In [1]: import numpy as np

In [2]: np.set_printoptions(precision=3, suppress=True, linewidth=140)

In [3]: rnd = lambda a: np.round(a, 3) + 0

In [4]: mat = np.load("mat.npy")

In [5]: rnd(mat)
Out[5]: 
array([[-2.932, -0.767,  5.116,  6.151,  6.267],
       [-1.725, -1.634,  4.683,  6.32 ,  6.003],
       [-4.055, -2.034,  4.483,  4.956,  4.439],
       [-1.511, -3.333,  3.833,  5.578,  4.411],
       [-3.341, -4.504,  3.248,  4.077,  2.325],
       [-2.649,  0.458,  5.729,  6.904,  7.633],
       [-6.135,  2.184,  6.592,  6.025,  7.617],
       [-2.724, -6.163,  2.419,  3.557,  0.975],
       [-4.942, -1.265,  4.868,  4.897,  4.765],
       [-5.126,  0.069,  5.534,  5.471,  6.006],
       [-3.63 , -5.747,  2.626,  3.311,  0.937],
       [ 0.021, -3.692,  3.654,  6.165,  4.819],
       [-5.775, -0.329,  5.335,  4.948,  5.283],
       [-2.97 , -2.628,  4.186,  5.201,  4.387],
       [-4.323, -2.085,  4.458,  4.796,  4.254],
       [-2.601,  1.441,  6.22 ,  7.42 ,  8.64 ],
       [-0.812, -6.371,  2.314,  4.409,  1.723],
       [-2.019, -3.491,  3.755,  5.245,  4.   ],
       [-3.842, -2.052,  4.474,  5.053,  4.527],
       [ 0.274, -7.34 ,  1.83 ,  4.467,  1.297],
       [-0.403, -5.475,  2.763,  5.061,  2.824],
       [-1.481, -0.822,  5.089,  6.849,  6.938],
       [-3.999, -3.442,  3.779,  4.279,  3.058],
       [-5.5  , -3.809,  3.595,  3.345,  1.941],
       [-2.984, -2.42 ,  4.29 ,  5.298,  4.588],
       [-0.959, -5.399,  2.8  ,  4.821,  2.621],
       [-2.042, -3.818,  3.591,  5.07 ,  3.661],
       [-2.988, -0.59 ,  5.205,  6.211,  6.416],
       [-3.178, -2.083,  4.458,  5.37 ,  4.828],
       [-2.346, -2.801,  4.1  ,  5.427,  4.526],
       [-0.416, -3.316,  3.842,  6.134,  4.976]])

In [6]: labels = mat[:, 1] > np.median(mat[:, 1])

In [7]: f = mat[labels].mean(axis=0) - mat[~labels].mean(axis=0)

In [8]: labels.astype(int)
Out[8]: array([1, 1, 1, 0, 0, 1, 1, 0, 1, 1, 0, 0, 1, 0, 1, 1, 0, 0, 1, 0, 0, 1, 0, 0, 1, 0, 0, 1, 1, 0, 0])

In [9]: Z = mat[[5, 14]].astype(float)

In [10]: for _ in range(4):
    ...:     labels = np.linalg.norm(mat[:, None] - Z, axis=-1).argmin(axis=1)
    ...:     Z = np.array([mat[labels == j].mean(axis=0) for j in range(2)])
    ...: 

In [11]: labels
Out[11]: array([0, 0, 1, 1, 1, 0, 0, 1, 0, 0, 1, 1, 0, 1, 1, 0, 1, 1, 1, 1, 1, 0, 1, 1, 1, 1, 1, 0, 1, 1, 1])

In [12]: np.bincount(labels)
Out[12]: array([10, 21])

In [13]: print(rnd(Z[1] - Z[0]))
[ 1.218 -3.779 -1.89  -1.28  -3.17 ]
